$ python -q
>>> import numpy as np
>>> from numpy import linalg as LA
>>> np.set_printoptions(suppress=True, linewidth=160)
>>> data = np.array([[-1.3, 0.1, 1.1, 0.6, 2.4],
...     [-0.5, 0.0, 0.7, -0.1, -0.4],
...     [-0.8, 0.7, -0.5, 0.1, 0.2],
...     [-1.7, 0.4, 2.3, 0.1, -0.8],
...     [3.5, 2.0, -1.8, -0.4, 1.5]])
>>> print(data)
[[-1.3  0.1  1.1  0.6  2.4]
 [-0.5  0.   0.7 -0.1 -0.4]
 [-0.8  0.7 -0.5  0.1  0.2]
 [-1.7  0.4  2.3  0.1 -0.8]
 [ 3.5  2.  -1.8 -0.4  1.5]]
>>> q = data.astype(float).copy()
>>> for j in range(5):
...     q[:, j] -= q[:, :j] @ (q[:, :j].T @ q[:, j])
...     q[:, j] /= LA.norm(q[:, j])
... 
>>> print(np.round(q.T @ data, 1) + 0)
[[ 4.2  1.3 -2.8 -0.6  0.8]
 [ 0.   1.7  0.4  0.1  1.1]
 [ 0.   0.   1.6 -0.1 -0.3]
 [ 0.   0.   0.   0.5  2.5]
 [ 0.   0.   0.   0.   0.6]]
>>> print(np.round(q.T @ q, 1) + 0)
[[1. 0. 0. 0. 0.]
 [0. 1. 0. 0. 0.]
 [0. 0. 1. 0. 0.]
 [0. 0. 0. 1. 0.]
 [0. 0. 0. 0. 1.]]
>>> q, Rm = LA.qr(data)
>>> print(Rm.round(1))
[[ 4.2  1.3 -2.8 -0.6  0.8]
 [ 0.  -1.7 -0.4 -0.1 -1.1]
 [ 0.   0.   1.6 -0.1 -0.3]
 [ 0.   0.   0.   0.5  2.5]
 [ 0.   0.   0.   0.  -0.6]]
>>> print(q.round(1) + 0)
[[-0.3 -0.3  0.1  0.9 -0.2]
 [-0.1 -0.1  0.2 -0.3 -0.9]
 [-0.2 -0.6 -0.8 -0.2  0. ]
 [-0.4 -0.6  0.6 -0.3  0.3]
 [ 0.8 -0.5  0.2  0.1 -0.1]]
>>> print(np.round(np.abs(np.diag(Rm)), 1))
[4.2 1.7 1.6 0.5 0.6]
>>> print(np.round(abs(Rm[0, 0]), 1), round(float(LA.norm(data[:, 0])), 1))
4.2 4.2
>>> print(np.round(q.T @ q, 1) + 0)
[[1. 0. 0. 0. 0.]
 [0. 1. 0. 0. 0.]
 [0. 0. 1. 0. 0.]
 [0. 0. 0. 1. 0.]
 [0. 0. 0. 0. 1.]]
>>> arr = np.loadtxt("m.csv", delimiter=",")
>>> print(arr.round(1))
[[-15.   -2.   13.1]
 [ 13.  -15.   -2.3]
 [-15.3  -1.3  12.9]
 [ -5.2 -15.   12.2]
 [-16.4   4.9  10.4]
 [-16.3   3.9  10.9]
 [-10.9  16.8  -0.3]
 [-15.6  10.4   6.9]
 [  6.9  13.7 -12.9]
 [ -1.6  18.1  -8.5]
 [ -0.7  17.8  -9. ]
 [ 15.6   0.2 -12.6]
 [ 15.2 -11.5  -6. ]
 [  2.5  16.6 -10.9]
 [ -0.4  17.7  -9.2]
 [-12.8  15.2   2. ]
 [ -0.1 -17.6   9.6]
 [-15.   -2.   13.1]
 [ 13.9 -13.9  -3.6]
 [ 13.2   6.1 -13.8]
 [-15.2  11.5   5.9]
 [ -0.2  17.7  -9.4]
 [-11.6  16.3   0.5]
 [ 14.7 -12.7  -4.9]
 [ -4.5  18.4  -6.3]
 [ 10.  -17.3   1.3]
 [ -6.1 -14.3  12.6]]
>>> idx = arr[:, 1] > np.median(arr[:, 1])
>>> u = arr[idx].mean(axis=0) - arr[~idx].mean(axis=0)
>>> print(idx.astype(int))
[0 0 0 0 0 0 1 1 1 1 1 0 0 1 1 1 0 0 0 1 1 1 1 0 1 0 0]
>>> print(np.argsort(-np.abs(u).round(6), kind="stable"))
[1 2 0]
>>> print(((arr - arr.mean(axis=0)) @ u > 0).astype(int))
[0 0 0 0 0 0 1 1 1 1 1 0 0 1 1 1 0 0 0 1 1 1 1 0 1 0 0]
>>> C = arr[[3, 18]].astype(float)
>>> for _ in range(6):
...     idx = LA.norm(arr[:, None] - C, axis=-1).argmin(axis=1)
...     C = np.array([arr[idx == j].mean(axis=0) for j in range(2)])
... 
>>> print(idx)
[0 1 0 0 0 0 0 0 1 1 1 1 1 1 1 0 0 0 1 1 0 1 0 1 1 1 0]
>>> print(np.abs(C[1] - C[0]).argmax())
0
>>> left, sigma, Vh = LA.svd(arr)
>>> evecs = Vh[:(sigma > 1e-8).sum()]
>>> rng = np.random.default_rng(64426)
>>> x0 = arr[7] + 4 * arr[11] + rng.integers(2) * np.eye(3)[1]
>>> print(x0.round(1))
[ 46.6  11.2 -43.3]
>>> print(np.round(np.diag(evecs.T @ evecs), 1))
[0.7 0.8 0.5]
>>> E = np.load("case2.npy")
>>> print(E)
[[ 2.4  0.4  0.1  1.4]
 [ 7.1  0.7  5.7  1.8]
 [ 6.1 -2.1  1.9  0.4]
 [-2.  -2.1 -5.8  0.6]
 [-0.5 -3.2 -4.3  0.6]
 [ 2.1  1.6  1.8  2.3]
 [ 5.6  2.9  4.9  2.1]
 [ 2.2  0.9  3.2  3. ]
 [ 0.9 -5.3 -6.8 -1.3]
 [ 0.2  3.2  1.7  3.2]
 [-0.5  2.1 -0.9  2.3]
 [ 6.9 -3.3  2.8  0.5]
 [ 5.1  0.8  1.6  0.7]
 [ 8.  -0.4  5.2  1.1]
 [ 2.3 -4.3 -4.6 -0.9]
 [ 3.7  0.   0.7  1. ]
 [ 3.5 -0.4  1.4  1.5]
 [ 5.9  0.8  4.7  1.9]
 [ 8.1  0.9  7.2  2. ]
 [ 3.5  4.4  6.   3.7]
 [ 2.8  2.1  1.8  2. ]
 [-1.   4.4  1.8  3.9]
 [-0.7  0.7 -1.4  2.2]
 [ 1.2  3.9  3.2  3.5]
 [ 3.1 -2.7  0.3  1.1]
 [10.1 -4.2  3.6 -0.8]
 [-3.5 -1.4 -7.1  0.7]]
>>> dist = LA.norm(E[:, None] - E[None], axis=-1)
>>> print(LA.matrix_rank(dist ** 2))
6
>>> print(np.round(LA.norm(E - E.mean(axis=0), axis=1), 1))
[ 1.2  6.2  4.   8.8  7.3  2.1  5.5  2.9 10.1  4.6  4.6  5.5  2.4  6.5  7.6  0.9  0.7  4.7  8.   7.   2.3  6.5  4.6  5.2  2.8  8.9 10.6]
>>> print(dist.shape)
(27, 27)
>>> print(dist[25].round(1))
[ 9.9  6.6  5.  15.5 13.3 10.5  9.  10.1 13.9 13.1 13.5  3.7  7.5  5.  11.3  8.4  8.3  7.2  7.1 12.  10.2 14.9 13.2 12.8  8.1  0.  17.6]
>>> print((dist + 1e9 * np.eye(27)).round(6).argmin(axis=1))
[15 17 11 26  3 20 17  5 14 21 22  2 15  1  8 16 15  1  1  6  5  9 10  9 16 11  3]
>>> Xs = E - E.mean(axis=0)
>>> left, sigma, Vh = LA.svd(Xs, full_matrices=False)
>>> print(np.abs(Vh[0]).argmax())
2
>>> print(np.round(Vh[0] * np.sign(Vh[0, np.abs(Vh[0]).argmax()]), 1))
[0.6 0.2 0.8 0.1]
>>> mat = np.loadtxt("arr.csv", delimiter=",")
>>> print(mat)
[[ 1.3 -1.4]
 [-1.   0.8]
 [-1.   0.5]
 [ 0.6 -1. ]]
>>> q, evecs = LA.qr(mat[:, :1])[0], LA.qr(mat[:, 1:])[0]
>>> sigma = LA.svd(q.T @ evecs, compute_uv=False)
>>> print(round(float(LA.norm(q @ q.T - evecs @ evecs.T, 2)), 1))
0.3
>>> print(sigma.round(1))
[0.9]
>>> Y = data + rng.integers(-2, 3, (5, 4)) @ rng.integers(-2, 3, (4, 5))
>>> print(Y.round(1))
[[ 2.7 -1.9  2.1  2.6  4.4]
 [ 4.5 -6.  -4.3 -6.1 -7.4]
 [ 5.2 -7.3  0.5 -7.9  4.2]
 [-3.7  2.4  3.3  2.1 -0.8]
 [ 3.5  2.   0.2  1.6  1.5]]
>>> print(np.round(Y - data, 1))
[[ 4. -2.  1.  2.  2.]
 [ 5. -6. -5. -6. -7.]
 [ 6. -8.  1. -8.  4.]
 [-2.  2.  1.  2.  0.]
 [ 0.  0.  2.  2.  0.]]
>>> print(np.abs(Y - data).sum(axis=1))
[11. 29. 27.  7.  4.]
>>> G = mat.T @ mat
>>> print(np.round(LA.svd(mat, compute_uv=False) ** 2, 1))
[7.7 0.2]
>>> print(G.round(1))
[[ 4.1 -3.7]
 [-3.7  3.8]]
>>> print(np.round(np.diag(G), 1))
[4.1 3.8]
>>> print(np.allclose(G, G.T))
True
>>> print(LA.matrix_rank(G))
2
>>> print(np.trace(G), (mat ** 2).sum())
7.9 7.9
>>> Lm = LA.cholesky(G)
>>> print(np.round(Lm @ Lm.T, 1))
[[ 4.1 -3.7]
 [-3.7  3.8]]
>>> print(np.round(np.diag(Lm) ** 2, 1))
[4.1 0.4]
>>> print(Lm.round(1))
[[ 2.   0. ]
 [-1.8  0.7]]
>>> print(LA.eigvalsh(G).min() > 0)
True
>>> X = np.array([[-1, 1, 0, 0, 0, 0],
...     [0, 1, 0, 0, 0, 0],
...     [0, 1, 0, 0, 0, 0],
...     [0, 0, -1, 1, 0, 0],
...     [0, 0, 0, 1, 0, 0],
...     [0, 0, 0, 1, 0, 0],
...     [0, 0, 0, 0, -1, 1],
...     [0, 0, 0, 0, 0, 1],
...     [0, 0, 0, 0, 0, 1]])
>>> # rows 1 and 2 are equal
>>> Y = np.c_[X[:, :4] @ np.array([[3, 4, 0, 3], [2, 1, 0, 9], [3, 9, 6, 4], [8, 6, 7, 2]]), np.array([8, -6, -1, -9, -2, 8, 3, -6, -9])]
>>> print(Y)
[[-1 -3  0  6  8]
 [ 2  1  0  9 -6]
 [ 2  1  0  9 -1]
 [ 5 -3  1 -2 -9]
 [ 8  6  7  2 -2]
 [ 8  6  7  2  8]
 [ 0  0  0  0  3]
 [ 0  0  0  0 -6]
 [ 0  0  0  0 -9]]
>>> print(LA.matrix_rank(np.c_[X, Y]))
7
>>> print(np.round(LA.norm(LA.qr(X)[0].T @ Y, axis=0) ** 2 / ((Y ** 2).sum(axis=0) + 1e-12), 1))
[1.  1.  1.  1.  0.8]
>>> Y = np.array([[0.7], [1.5], [0.4], [-0.1]])
>>> C = np.array([[-2.8, -0.5]])
>>> m1 = Y @ C
>>> print(m1.round(1) + 0)
[[-2.  -0.4]
 [-4.2 -0.8]
 [-1.1 -0.2]
 [ 0.3  0. ]]
>>> print(LA.matrix_rank(m1, rtol=0.1))
1
>>> print(LA.cond(m1) > 100)
True
>>> print(round(LA.norm(m1, 2) / LA.norm(m1), 1))
1.0
>>> u, v = m1[3], m1[0]
>>> print(round(u @ u, 1))
0.1
>>> print(round(u @ v, 1))
-0.6
>>> p = (u @ v) / (u @ u) * u
>>> print(np.round(v - p, 1) + 0)
[0. 0.]
>>> print(round((v - p) @ u, 1))
-0.0
>>> left, sigma, Vh = LA.svd(m1)
>>> print(np.argmax(sigma[:-1] / (sigma[1:] + 1e-6)) + 1)
1
>>> Y = left[:, :1] @ np.diag(sigma[:1]) @ Vh[:1]
>>> print(LA.matrix_rank(m1, rtol=0.05))
1
>>> print(LA.matrix_rank(Y))
1
>>> print(round(LA.norm(m1 - Y, 2), 1), round(sigma[1], 1))
0.0 0.0
>>> feats = np.loadtxt("mat.csv", delimiter=",")
>>> print(feats)
[[  4.  14.  -5.  -4.  -7.]
 [ 14. -10.   3.   1.  -3.]
 [ -5.   3.  -8.  -2.   2.]
 [ -4.   1.  -2.  14. -10.]
 [ -7.  -3.   2. -10.  -8.]]
>>> evals, evecs = LA.eig(feats)
>>> print(np.round(np.sort(LA.eigvals(LA.inv(feats))), 1) + 0)
[-0.2 -0.1  0.   0.1  0.1]
>>> print(np.round(feats @ evecs[:, 0] - evals[0] * evecs[:, 0], 1) + 0)
[0. 0. 0. 0. 0.]
>>> P = np.triu(np.array([[3, 1, 3, 3, 2],
...     [3, 2, 0, 3, 0],
...     [3, 1, 0, 0, 0],
...     [1, 1, 3, 0, 1],
...     [1, 2, 2, 0, 0]]), 1) + np.eye(5)
>>> Y = P @ feats @ LA.inv(P)
>>> print(LA.matrix_rank(Y))
5
>>> print(np.round(np.poly(Y), 1))
[     1.      8.   -601.  -3944.  83774. 526908.]
>>> evals, evecs = LA.eigh(feats)
>>> print(np.unique(evals.round(6) + 0, return_counts=True)[1])
[1 1 1 1 1]
>>> print(np.round(LA.eigvalsh(feats + -2 * np.eye(5)), 1))
[-23.4 -16.   -8.2  13.4  16.2]
>>> print(np.round(LA.eigvalsh(feats @ feats), 1))
[ 38.8 196.2 238.5 332.6 460. ]
>>> print(evals.round(1))
[-21.4 -14.   -6.2  15.4  18.2]
>>> print(np.abs(evecs[:, -1]).round(6).argmax())
3
>>> print(np.round(evecs.T @ feats @ evecs, 1) + 0)
[[-21.4   0.    0.    0.    0. ]
 [  0.  -14.    0.    0.    0. ]
 [  0.    0.   -6.2   0.    0. ]
 [  0.    0.    0.   15.4   0. ]
 [  0.    0.    0.    0.   18.2]]
